In [1]: import numpy as np

In [2]: np.set_printoptions(precision=2, suppress=True, linewidth=100, floatmode="fixed")

In [3]: W0 = np.array([[3.0, 0.0, 4.0, 1.0, 2.0, 7.0, 4.0],
   ...:     [6.0, 0.0, 8.0, 8.0, -9.0, 9.0, 6.0],
   ...:     [1.0, 7.0, 6.0, 9.0, -4.0, -8.0, -1.0],
   ...:     [6.0, 0.0, 2.0, 3.0, -4.0, -6.0, -3.0],
   ...:     [0.0, 0.0, 0.0, 0.0, 1.0, 1.0, -3.0],
   ...:     [0.0, 0.0, 0.0, 0.0, -1.0, 3.0, -1.0],
   ...:     [0.0, 0.0, 0.0, 0.0, 4.0, -1.0, 4.0]])

In [4]: x = np.array([9, -7, 7, 3, -6, -6, -3])

In [5]: y = W0 @ x

In [6]: y
Out[6]: array([ -8.00, 116.00, 104.00, 146.00,  -3.00,  -9.00, -30.00])

In [7]: np.linalg.solve(W0, -2 * y)
Out[7]: array([-18.00,  14.00, -14.00,  -6.00,  12.00,  12.00,   6.00])

In [8]: print(np.round(np.linalg.solve(W0.T, W0[5]), 2) + 0)
[0.00 0.00 0.00 0.00 0.00 1.00 0.00]

In [9]: print(np.linalg.solve(W0, y))
[ 9.00 -7.00  7.00  3.00 -6.00 -6.00 -3.00]

In [10]: M = np.load("arr.npy")

In [11]: M
Out[11]: 
array([[  3.27,   5.16,   1.66,  -0.47,  -0.81,  -0.09,   0.60],
       [ -7.88,  16.64,   0.99,  -5.80,  -5.49,  -3.51,  -4.63],
       [ -6.36, -40.89,   2.23,  -2.55,  -0.74,  -7.76, -22.02],
       [ 11.44,  23.67,  -0.68,  -1.38,   8.17,   3.33,  -8.59],
       [  2.97,  -8.64,   0.91,  -1.37,  -4.63, -10.79,   3.19],
       [  2.32,   6.27,  -1.88,  -1.63,   7.50, -15.34,   2.04],
       [ -7.79,  12.87,   4.97,   4.09,   3.38, -21.82,  -4.12],
       [ -7.10,   0.87,   0.08,  -1.69,   3.53,  -8.94, -20.35],
       [ -0.95,  25.72,   0.01,   0.35, -11.02,  -1.55,  -9.85],
       [ 10.78, -14.53,   3.93,  -3.24,  -5.87, -11.13,  -3.29],
       [-11.56,  12.84,   1.72,   0.41,   3.45,  16.40,   4.30],
       [  5.54,  -8.19,  -2.97,   1.45,   5.48,  -5.37,   6.28],
       [  2.95, -22.82,  -2.72,  -6.23,   0.40,  -2.05,  19.09],
       [  2.05, -27.13,  -0.13,  -2.80,   5.58,  16.68,  -4.53],
       [ -5.10, -15.37,   4.24,  -1.46,  -0.94,  -7.99,  25.80],
       [ 12.00, -17.18,   3.67,   0.13,  -6.11, -10.78,  15.79]])

In [12]: T = np.stack([M, 3 * M, M[::-1]])

In [13]: np.linalg.matrix_rank(T.reshape(3, -1))
Out[13]: np.int64(2)

In [14]: np.linalg.norm(T, axis=(1, 2))
Out[14]: array([107.76, 323.27, 107.76])
